$ python3 -q
>>> import numpy as np
>>> np.set_printoptions(suppress=True, linewidth=100)
>>> def tidy(a):
...     return np.round(a, 4) + 0
... 
>>> M2 = np.array([[-3, 1], [-5, 4], [-5, 0]])
>>> m1 = np.block([[np.zeros((3, 3)), M2], [M2.T, np.zeros((2, 2))]])
>>> m1
array([[ 0.,  0.,  0., -3.,  1.],
       [ 0.,  0.,  0., -5.,  4.],
       [ 0.,  0.,  0., -5.,  0.],
       [-3., -5., -5.,  0.,  0.],
       [ 1.,  4.,  0.,  0.,  0.]])
>>> # symmetric, so the eigenvalues are real
>>> tidy(np.linalg.det(2 * m1)), tidy(np.linalg.det(m1))
(np.float64(0.0), np.float64(0.0))
>>> np.kron(np.eye(2, dtype=int), m1)
array([[ 0.,  0.,  0., -3.,  1.,  0.,  0.,  0., -0.,  0.],
       [ 0.,  0.,  0., -5.,  4.,  0.,  0.,  0., -0.,  0.],
       [ 0.,  0.,  0., -5.,  0.,  0.,  0.,  0., -0.,  0.],
       [-3., -5., -5.,  0.,  0., -0., -0., -0.,  0.,  0.],
       [ 1.,  4.,  0.,  0.,  0.,  0.,  0.,  0.,  0.,  0.],
       [ 0.,  0.,  0., -0.,  0.,  0.,  0.,  0., -3.,  1.],
       [ 0.,  0.,  0., -0.,  0.,  0.,  0.,  0., -5.,  4.],
       [ 0.,  0.,  0., -0.,  0.,  0.,  0.,  0., -5.,  0.],
       [-0., -0., -0.,  0.,  0., -3., -5., -5.,  0.,  0.],
       [ 0.,  0.,  0.,  0.,  0.,  1.,  4.,  0.,  0.,  0.]])
>>> tidy(np.linalg.det(m1.T))
np.float64(0.0)
>>> vals, vecs = np.linalg.eigh(m1)
>>> tidy(np.abs(vecs[:, -1]))
array([0.2677, 0.5263, 0.389 , 0.647 , 0.2854])
>>> tidy(np.linalg.svd(m1, compute_uv=False))
array([8.3153, 8.3153, 2.6182, 2.6182, 0.    ])
>>> tidy(np.linalg.eigvalsh(m1 @ m1))
array([ 0.    ,  6.8552,  6.8552, 69.1448, 69.1448])
>>> (vals > 1e-8).sum(), (vals < -1e-8).sum()
(np.int64(2), np.int64(2))
>>> left, sig, Vh = np.linalg.svd(m1)
>>> vecs = Vh[:(sig > 1e-8).sum()]
>>> rng = np.random.default_rng(5028)
>>> vec = m1[2] + 2 * m1[0] + rng.integers(2) * np.eye(5)[3]
>>> vec
array([  0.,   0.,   0., -10.,   2.])
>>> tidy(np.diag(vecs.T @ vecs))
array([0.1561, 0.9473, 0.8966, 1.    , 1.    ])
>>> np.allclose(vecs.T @ vecs @ vec, vec)
True
>>> np.linalg.matrix_rank(np.vstack([m1, vec]))
np.int64(4)
>>> M2 = np.array([[-2, -2, 2, -2, 2, 0],
...     [-4, -4, 3, 5, -1, 1],
...     [-2, -2, 1, 0, 0, 0],
...     [-3, 2, -2, -1, 5, -4],
...     [1, 4, 5, 0, -4, 0],
...     [5, -2, -2, 5, 4, 1]])
>>> M2[-1] = M2[0]
>>> arr = M2 + 0.05 * np.eye(6)
>>> arr
array([[-1.95, -2.  ,  2.  , -2.  ,  2.  ,  0.  ],
       [-4.  , -3.95,  3.  ,  5.  , -1.  ,  1.  ],
       [-2.  , -2.  ,  1.05,  0.  ,  0.  ,  0.  ],
       [-3.  ,  2.  , -2.  , -0.95,  5.  , -4.  ],
       [ 1.  ,  4.  ,  5.  ,  0.  , -3.95,  0.  ],
       [-2.  , -2.  ,  2.  , -2.  ,  2.  ,  0.05]])
>>> vec = np.array([3, 0, 1, 0, 1, 3])
>>> target = arr @ vec
>>> tidy(target)
array([ -1.85,  -7.  ,  -4.95, -18.  ,   4.05,  -1.85])
>>> tidy(np.linalg.solve(arr, target + arr[:, 4]))
array([3., 0., 1., 0., 2., 3.])
>>> tidy(np.linalg.solve(arr, arr[:, 3]))
array([0., 0., 0., 1., 0., 0.])
>>> vec = np.array([2, 5, 1, 1, 0, 5])
>>> target = arr @ vec
>>> c, lr = np.zeros(6), 1 / np.linalg.norm(arr, 2) ** 2
>>> for i in range(40):
...     c -= lr * arr.T @ (arr @ c - target)
...     if i % 10 == 0: print(i, round(np.linalg.norm(arr @ c - target), 4))
... 
0 4.7172
10 3.1733
20 2.9343
30 2.7141
>>> tidy(c)
array([ 2.9481,  2.8552,  0.9811,  0.3994, -1.9771,  0.8825])
>>> tidy(np.linalg.cond(arr))
np.float64(219.0626)
>>> mat = np.load("m.npy")
>>> mat
array([[-3,  0,  1, -3],
       [ 0,  0,  3, -3],
       [ 0,  0, -3,  2],
       [ 0,  0,  0, -2]])
>>> # triangular
>>> np.prod(np.diag(mat)), tidy(np.linalg.det(mat))
(np.int64(0), np.float64(0.0))
>>> np.linalg.matrix_power(mat - np.diag(np.diag(mat)), 4)
array([[0, 0, 0, 0],
       [0, 0, 0, 0],
       [0, 0, 0, 0],
       [0, 0, 0, 0]])
>>> mat @ mat
array([[  9,   0,  -6,  17],
       [  0,   0,  -9,  12],
       [  0,   0,   9, -10],
       [  0,   0,   0,   4]])
>>> [int(np.linalg.matrix_rank(np.linalg.matrix_power(mat, p))) for p in range(1, 5)]
[3, 3, 3, 3]
>>> E = np.load("case16.npy")
>>> E
array([[0, 1, 0, 0, 0],
       [0, 0, 0, 0, 1],
       [0, 0, 0, 1, 0],
       [1, 0, 0, 0, 0],
       [0, 0, 1, 0, 0]])
>>> E.T @ E
array([[1, 0, 0, 0, 0],
       [0, 1, 0, 0, 0],
       [0, 0, 1, 0, 0],
       [0, 0, 0, 1, 0],
       [0, 0, 0, 0, 1]])
>>> tidy(np.linalg.norm(E, axis=0))
array([1., 1., 1., 1., 1.])
>>> E[:, 0] @ E[:, 2]
np.int64(0)
>>> E @ E.T
array([[1, 0, 0, 0, 0],
       [0, 1, 0, 0, 0],
       [0, 0, 1, 0, 0],
       [0, 0, 0, 1, 0],
       [0, 0, 0, 0, 1]])
>>> vec = np.array([2, 1, 0, -2, 0])
>>> target = E @ vec
>>> target
array([ 1,  0, -2,  2,  0])
>>> tidy(np.linalg.solve(E.T, E[4]))
array([0., 0., 0., 0., 1.])
>>> tidy(np.linalg.solve(E, target))
array([ 2.,  1.,  0., -2.,  0.])
>>> tidy(np.linalg.solve(E, target + E[:, 3]))
array([ 2.,  1.,  0., -1.,  0.])
>>> tidy(np.linalg.solve(E, 4 * target))
array([ 8.,  4.,  0., -8.,  0.])
>>> np.allclose(E, E.T)
False
>>> (E - E.T) / 2
array([[ 0. ,  0.5,  0. , -0.5,  0. ],
       [-0.5,  0. ,  0. ,  0. ,  0.5],
       [ 0. ,  0. ,  0. ,  0.5, -0.5],
       [ 0.5,  0. , -0.5,  0. ,  0. ],
       [ 0. , -0.5,  0.5,  0. ,  0. ]])
>>> tidy(np.sort(np.abs(np.linalg.eigvals(E))))
array([1., 1., 1., 1., 1.])
>>> idx = rng.permutation(5)
>>> idx
array([2, 1, 0, 4, 3])
>>> M2 = E[idx][:, idx]
>>> M2
array([[0, 0, 0, 0, 1],
       [0, 0, 0, 1, 0],
       [0, 1, 0, 0, 0],
       [1, 0, 0, 0, 0],
       [0, 0, 1, 0, 0]])
>>> tidy(np.linalg.det(M2)), tidy(np.linalg.det(E[idx]))
(np.float64(1.0), np.float64(1.0))
>>> tidy(np.sort(np.abs(np.linalg.eigvals(M2))))
array([1., 1., 1., 1., 1.])
>>> r0 = np.array([1, -3, 1, 1, 3])
>>> M2 = E + np.outer(r0, np.eye(5)[0])
>>> np.linalg.matrix_rank(M2 - E)
np.int64(1)
>>> J = np.load("sample3.npy")
>>> J
array([[-4.8008,  5.5834,  9.6052,  0.743 ],
       [-2.0848, -5.3409, -0.2961,  5.0845],
       [-0.4284,  4.854 , -5.0469, -0.1606],
       [ 0.679 ,  3.3727, -2.6079, -1.6772],
       [ 0.6397,  4.3424, -4.2333, -1.4126],
       [-1.296 , -4.8024,  0.4775,  7.3214],
       [-1.4679, -3.8528,  0.9069,  6.5686],
       [-6.3861,  4.8211, 10.2417, -0.0701],
       [-0.1182,  4.8922, -3.5511, -0.559 ],
       [-0.438 ,  2.7704, -3.558 , -2.8311],
       [-3.6127, -5.4928, -0.3829,  7.6803],
       [-5.5922,  5.8691, 11.4112,  1.1006],
       [-0.7727,  4.6569, -4.6715, -1.3186],
       [-3.6409,  6.7382, 11.0937,  0.7539],
       [-5.7223,  6.1771,  9.9119, -0.8241],
       [-6.8271,  7.3422, 11.5175,  2.8364],
       [-0.8531, -3.0342, -0.1923,  5.3915],
       [-6.1783,  5.7499, 12.0056,  1.7368],
       [-3.0995, -2.7518, -0.806 ,  8.0732],
       [-6.3834,  6.2734, 12.9489,  2.5028]])
>>> vec = np.array([1, 5, 4, 4, 1])
>>> tidy(np.linalg.inv(E))
array([[0., 0., 0., 1., 0.],
       [1., 0., 0., 0., 0.],
       [0., 0., 0., 0., 1.],
       [0., 0., 1., 0., 0.],
       [0., 1., 0., 0., 0.]])
>>> tidy(np.linalg.norm(vec)), tidy(np.linalg.norm(E @ vec))
(np.float64(7.6811), np.float64(7.6811))
>>> tidy(np.abs(np.linalg.eigvals(E)))
array([1., 1., 1., 1., 1.])
>>> tidy(np.linalg.det(E))
np.float64(1.0)
>>> 5 - np.linalg.matrix_rank(E - np.eye(5), tol=1e-8)
np.int64(1)
>>> M2 = np.c_[J[:, :2] @ np.array([[6, 2], [9, 6]]), np.array([2, -1, 0, 0, 2, 1, -2, 0, 0, 0, 2, -2, 1, -1, 1, 1, -1, 1, -1, 2])]
>>> tidy(M2)
array([[ 21.4458,  23.8988,   2.    ],
       [-60.5769, -36.215 ,  -1.    ],
       [ 41.1156,  28.2672,   0.    ],
       [ 34.4283,  21.5942,   0.    ],
       [ 42.9198,  27.3338,   2.    ],
       [-50.9976, -31.4064,   1.    ],
       [-43.4826, -26.0526,  -2.    ],
       [  5.0733,  16.1544,   0.    ],
       [ 43.3206,  29.1168,   0.    ],
       [ 22.3056,  15.7464,   0.    ],
       [-71.1114, -40.1822,   2.    ],
       [ 19.2687,  24.0302,  -2.    ],
       [ 37.2759,  26.396 ,   1.    ],
       [ 38.7984,  33.1474,  -1.    ],
       [ 21.2601,  25.618 ,   1.    ],
       [ 25.1172,  30.399 ,   1.    ],
       [-32.4264, -19.9114,  -1.    ],
       [ 14.6793,  22.1428,   1.    ],
       [-43.3632, -22.7098,  -1.    ],
       [ 18.1602,  24.8736,   2.    ]])
>>> tidy(np.linalg.norm(M2 - J @ np.linalg.lstsq(J, M2)[0], axis=0))
array([0.    , 0.    , 5.2781])
>>> tidy(np.linalg.norm(np.linalg.qr(J)[0].T @ M2, axis=0) ** 2 / ((M2 ** 2).sum(axis=0) + 1e-12))
array([1.    , 1.    , 0.1558])
>>> tidy(np.linalg.lstsq(J, M2[:, 0])[0])
array([6., 9., 0., 0.])
>>> W2 = M2[[2, 7]].astype(float)
>>> for _ in range(4):
...     idx = np.linalg.norm(M2[:, None] - W2, axis=-1).argmin(axis=1)
...     W2 = np.array([M2[idx == j].mean(axis=0) for j in range(2)])
... 
>>> idx
array([0, 1, 0, 0, 0, 1, 1, 0, 0, 0, 1, 0, 0, 0, 0, 0, 1, 0, 1, 0])
>>> np.bincount(idx)
array([14,  6])
>>> tidy(W2[1] - W2[0])
array([-77.8384, -54.3214,  -0.8333])
>>> r0 = np.array([-2, 2])
>>> tidy(np.polyval(r0, J[4]))
array([ 0.7206, -6.6848, 10.4666,  4.8252])
>>> tidy(np.convolve(J[4], r0))
array([-1.2794, -7.4054, 17.1514, -5.6414, -2.8252])
>>> dist = np.linalg.norm(J[:, None] - J[None], axis=-1)
>>> dist[15].round(6).argsort(kind="stable")[:4]
array([15, 19, 17, 11])
>>> np.linalg.matrix_rank(dist ** 2)
np.int64(6)
>>> (dist + 1e9 * np.eye(20)).round(6).argmin(axis=1)
array([14,  6, 12,  4,  8,  6,  5, 14,  4,  3,  5, 17,  2, 11,  7, 19,  6, 11, 10, 17])
>>> dist.shape
(20, 20)
>>> F = np.load("out2.npy")
>>> tidy(F)
array([[ 0.4868,  0.0927,  0.4893, -0.0428],
       [ 0.0927,  0.9833, -0.0884,  0.0077],
       [ 0.4893, -0.0884,  0.5335,  0.0408],
       [-0.0428,  0.0077,  0.0408,  0.9964]])
>>> # symmetric, so the eigenvalues are real
>>> left, sig = np.linalg.svd(F)
Traceback (most recent call last):
  File "<python-input-99>", line 1, in <module>
    left, sig = np.linalg.svd(F)
    ^^^^^^^^^
ValueError: too many values to unpack (expected 2)
>>> left, sig, Vh = np.linalg.svd(F, full_matrices=False)
>>> tidy(Vh @ Vh.T)
array([[1., 0., 0., 0.],
       [0., 1., 0., 0.],
       [0., 0., 1., 0.],
       [0., 0., 0., 1.]])
>>> tidy(np.sqrt((sig ** 2).sum())), tidy(np.linalg.norm(F))
(np.float64(1.7321), np.float64(1.7321))
>>> tidy(left.T @ F @ Vh.T)
array([[1., 0., 0., 0.],
       [0., 1., 0., 0.],
       [0., 0., 1., 0.],
       [0., 0., 0., 0.]])
>>> np.allclose(left * sig @ Vh, F)
True
>>> vals, vecs = np.linalg.eigh(F)
>>> tidy(vecs @ np.diag(vals) @ vecs.T)
array([[ 0.4868,  0.0927,  0.4893, -0.0428],
       [ 0.0927,  0.9833, -0.0884,  0.0077],
       [ 0.4893, -0.0884,  0.5335,  0.0408],
       [-0.0428,  0.0077,  0.0408,  0.9964]])
>>> tidy(np.linalg.eigvalsh(F + -3 * np.eye(4)))
array([-3., -2., -2., -2.])
>>> P = np.triu(np.array([[-6, 4, 9, -6], [-1, -6, 3, -3], [5, -5, 5, -9], [-4, -5, 1, 9]]), 1) + np.eye(4)
>>> M2 = P @ F @ np.linalg.inv(P)
>>> tidy(np.poly(M2))
array([ 1., -3.,  3., -1.,  0.])
>>> tidy(np.linalg.eigvals(F))
array([0., 1., 1., 1.])
>>> tidy(np.linalg.det(F.T))
np.float64(0.0)
>>> tidy(np.poly(F))
array([ 1., -3.,  3., -1.,  0.])
